$ python -q
>>> import numpy as np
>>> from numpy import linalg as LA
>>> np.set_printoptions(precision=3, suppress=True, linewidth=160, floatmode="fixed")
>>> J = np.load("dump.npy")
>>> J
array([[ 5,  4,  1,  4,  8,  6,  2],
       [13,  9, 10,  7, 14,  9,  6],
       [19, 14, 16, 13, 17, 11,  9],
       [27, 20, 25, 21, 20, 16, 18],
       [28, 25, 33, 28, 22, 25, 18],
       [37, 28, 37, 35, 28, 34, 24],
       [40, 32, 40, 41, 32, 35, 29],
       [46, 36, 48, 44, 36, 42, 35],
       [48, 41, 53, 47, 36, 50, 44],
       [49, 42, 53, 52, 39, 55, 51],
       [55, 49, 53, 59, 41, 62, 51],
       [58, 50, 59, 66, 50, 62, 59],
       [67, 55, 61, 69, 56, 69, 68],
       [70, 56, 65, 75, 63, 75, 69],
       [74, 62, 69, 83, 71, 76, 69],
       [76, 67, 73, 91, 72, 82, 77]])
>>> hat = J @ LA.solve(J.T @ J, J.T)
>>> round(float(np.trace(hat)), 3)
7.0
>>> np.round(LA.eigvalsh(hat), 3) + 0
array([0.000, 0.000, 0.000, 0.000, 0.000, 0.000, 0.000, 0.000, 0.000, 1.000, 1.000, 1.000, 1.000, 1.000, 1.000, 1.000])
>>> hat @ J[:, 0]
array([ 5.000, 13.000, 19.000, 27.000, 28.000, 37.000, 40.000, 46.000, 48.000, 49.000, 55.000, 58.000, 67.000, 70.000, 74.000, 76.000])
>>> data = np.loadtxt("run9.csv", delimiter=",")
>>> data
array([[ 5.000,  3.000, -3.000,  3.000, -1.000],
       [ 3.000, 13.000, -9.000,  9.000, -3.000],
       [-3.000, -9.000, 13.000, -9.000,  3.000],
       [ 3.000,  9.000, -9.000, 13.000, -3.000],
       [-1.000, -3.000,  3.000, -3.000,  5.000]])
>>> Y = data / np.sqrt((data ** 2).mean(axis=1, keepdims=True))
>>> Y[0]
array([ 1.536,  0.921, -0.921,  0.921, -0.307])
>>> LA.matrix_rank(data - data.mean(axis=1, keepdims=True))
np.int64(4)
>>> rng = np.random.default_rng(97393)
>>> idx = rng.permutation(5)
>>> idx
array([1, 0, 2, 4, 3])
>>> Y = data[idx][:, idx]
>>> Y
array([[13.000,  3.000, -9.000, -3.000,  9.000],
       [ 3.000,  5.000, -3.000, -1.000,  3.000],
       [-9.000, -3.000, 13.000,  3.000, -9.000],
       [-3.000, -1.000,  3.000,  5.000, -3.000],
       [ 9.000,  3.000, -9.000, -3.000, 13.000]])
>>> np.allclose(Y, data)
False
>>> np.trace(Y)
np.float64(49.0)
>>> u = np.array([5, 0, -3, -7, 7, 0, -1])
>>> m1 = np.outer(rng.normal(size=18), u) + 0.3 * rng.normal(size=(18, 7))
>>> m1
array([[ -9.379,   0.238,   5.984,  14.041, -13.782,   0.267,   1.254],
       [  6.076,  -0.256,  -3.459,  -7.519,   7.591,   0.320,  -1.226],
       [  1.092,  -0.142,  -0.464,  -1.628,   1.413,   0.128,  -0.115],
       [ -3.121,  -0.115,   2.126,   4.621,  -4.789,   0.354,   0.620],
       [ -2.379,  -0.287,   1.004,   2.929,  -2.888,  -0.029,   0.364],
       [  1.049,  -0.281,  -0.163,  -0.916,   1.325,   0.411,   0.289],
       [  4.136,  -0.165,  -2.697,  -5.900,   5.956,  -0.150,  -0.878],
       [ -5.569,   0.417,   3.317,   7.265,  -7.406,   0.036,   0.843],
       [ -4.710,   0.109,   2.865,   6.120,  -6.556,   0.116,   0.744],
       [ -8.605,   0.202,   4.143,  11.698, -12.306,  -0.408,   1.484],
       [ -1.302,   0.034,   0.020,   0.321,  -0.667,  -0.121,  -0.353],
       [ -1.904,   0.019,   1.289,   2.624,  -2.294,  -0.145,   0.228],
       [  8.876,  -0.150,  -5.288, -13.472,  13.388,  -0.062,  -1.794],
       [ -1.122,  -0.237,   0.896,   2.086,  -2.508,  -0.101,   0.599],
       [ -1.075,  -0.333,  -0.073,   1.127,  -1.275,   0.602,   0.027],
       [  4.075,   0.140,  -2.628,  -5.279,   4.672,  -0.295,  -1.114],
       [ -1.712,   0.416,   0.773,   2.137,  -2.029,  -0.316,   0.361],
       [  8.370,  -0.239,  -4.713, -11.745,  11.201,  -0.012,  -1.197]])
>>> d = LA.norm(m1[:, None] - m1[None], axis=-1)
>>> LA.matrix_rank(d ** 2)
np.int64(9)
>>> d[11].round(6).argsort(kind="stable")[:4]
array([11, 16,  4, 13])
>>> np.flatnonzero(d[11] < d.mean() / 2)
array([ 3,  4,  5,  8, 10, 11, 13, 14, 16])
>>> (d + 1e9 * np.eye(18)).round(6).argmin(axis=1)
array([ 9,  6,  5,  4, 11,  2, 15,  8,  7,  0, 14, 16, 17, 16, 10,  6, 11, 12])
>>> round(np.log10(LA.cond(m1)))
2
>>> np.argsort(-LA.norm(m1, axis=0).round(6), kind="stable")[:3]
array([3, 4, 0])
>>> E = np.loadtxt("arr.csv", delimiter=",")
>>> E
array([[-0.800,  2.100, -0.100,  0.100,  0.800],
       [-1.500,  0.700,  1.800, -1.100, -0.400],
       [-0.100,  1.000, -2.300,  0.700,  1.200],
       [ 1.600, -0.400, -1.100,  0.700,  0.500],
       [-0.083,  1.018, -2.436,  0.668,  1.227]])
>>> left, sv, Vh = LA.svd(E, full_matrices=False)
>>> np.round(left.T @ E @ Vh.T, 3) + 0
array([[4.820, 0.000, 0.000, 0.000, 0.000],
       [0.000, 3.260, 0.000, 0.000, 0.000],
       [0.000, 0.000, 0.977, 0.000, 0.000],
       [0.000, 0.000, 0.000, 0.262, 0.000],
       [0.000, 0.000, 0.000, 0.000, 0.035]])
>>> np.abs(Vh[0])
array([0.194, 0.222, 0.814, 0.315, 0.389])
>>> round(float(np.sqrt((sv ** 2).sum())), 3), round(LA.norm(E), 3)
(5.907, np.float64(5.907))
>>> np.allclose(left * sv @ Vh, E)
True
>>> np.cumsum(sv ** 2) / np.sum(sv ** 2)
array([0.666, 0.971, 0.998, 1.000, 1.000])
>>> def softmax(z):
...     e = np.exp(z - z.max(axis=-1, keepdims=True))
...     return e / e.sum(axis=-1, keepdims=True)
... 
>>> softmax(E[2] + -1)
array([0.100, 0.300, 0.011, 0.222, 0.367])
>>> att = E @ E.T / np.sqrt(5)
>>> softmax(att)[2] @ E
array([-0.057,  1.004, -2.202,  0.652,  1.162])
>>> idx = rng.permutation(5)
>>> Y = E[:, idx] * rng.choice([-1, 1], 5)
>>> Y
array([[-2.100, -0.100, -0.800, -0.800,  0.100],
       [-0.700,  1.100, -1.500,  0.400, -1.800],
       [-1.000, -0.700, -0.100, -1.200,  2.300],
       [ 0.400, -0.700,  1.600, -0.500,  1.100],
       [-1.018, -0.668, -0.083, -1.227,  2.436]])
>>> left, _, Vh = LA.svd(E.T @ Y)
>>> np.round(left @ Vh, 3) + 0
array([[ 0.000,  0.000,  1.000,  0.000,  0.000],
       [-1.000,  0.000,  0.000,  0.000,  0.000],
       [ 0.000,  0.000,  0.000,  0.000, -1.000],
       [ 0.000, -1.000,  0.000,  0.000,  0.000],
       [ 0.000,  0.000,  0.000, -1.000,  0.000]])
>>> u = np.array([3, 2])
>>> np.cross(Y[2, :3], Y[3, :3])
array([-1.190,  1.560,  0.980])
>>> np.convolve(Y[2], u)
array([-3.000, -4.100, -1.700, -3.800,  4.500,  4.600])
>>> np.correlate(Y[2], Y[3], "full")
array([-1.100, -0.270, -1.360, -1.690,  3.060, -3.280,  4.480, -2.090,  0.920])
>>> np.polyval(u, Y[2])
array([-1.000, -0.100,  1.700, -1.600,  8.900])
>>> arr = np.load("w.npy")
>>> arr
array([[15.000, 10.000, -5.000,  8.000],
       [-6.000, -3.000,  3.000, -8.000],
       [18.000, 14.000, -4.000,  8.000],
       [ 0.000,  0.000,  0.000,  8.000]])
>>> Y = arr + rng.integers(-2, 3, (4, 3)) @ rng.integers(-2, 3, (3, 4))
>>> Y
array([[ 18.000,  10.000,  -7.000,  12.000],
       [ -7.000,  -3.000,   7.000, -11.000],
       [ 17.000,  10.000,  -4.000,   9.000],
       [  1.000,  -2.000,  -4.000,  12.000]])
>>> np.abs(Y - arr).sum(axis=1)
array([ 9.000,  8.000,  6.000, 11.000])
>>> LA.matrix_rank(Y - arr, tol=1e-8)
np.int64(3)
>>> idx = rng.permutation(4)
>>> idx
array([2, 0, 1, 3])
>>> Y = arr[idx][:, idx]
>>> np.round(np.sort(np.abs(LA.eigvals(Y))), 3) + 0
array([0.000, 3.000, 5.000, 8.000])
>>> np.trace(Y)
np.float64(16.0)
>>> round(float(LA.det(Y)), 3), round(LA.det(arr[idx]), 3)
(-0.0, np.float64(0.0))
>>> Y
array([[-4.000, 18.000, 14.000,  8.000],
       [-5.000, 15.000, 10.000,  8.000],
       [ 3.000, -6.000, -3.000, -8.000],
       [ 0.000,  0.000,  0.000,  8.000]])
>>> np.allclose(Y, arr)
False
>>> [round(float(x), 3) for x in LA.svd(arr, compute_uv=False)[:3]]
[33.351, 8.876, 2.22]
>>> round(LA.norm(arr, 2) / LA.norm(arr), 3)
np.float64(0.964)
>>> LA.matrix_rank(arr, rtol=0.1)
np.int64(2)
>>> LA.cond(arr) > 100
np.True_
>>> np.trace(arr)
np.float64(16.0)
>>> (arr - arr.T) / 2
array([[  0.000,   8.000, -11.500,   4.000],
       [ -8.000,   0.000,  -5.500,  -4.000],
       [ 11.500,   5.500,   0.000,   4.000],
       [ -4.000,   4.000,  -4.000,   0.000]])
>>> arr @ arr
array([[ 75.000,  50.000, -25.000,  64.000],
       [-18.000,  -9.000,   9.000, -64.000],
       [114.000,  82.000, -32.000,  64.000],
       [  0.000,   0.000,   0.000,  64.000]])
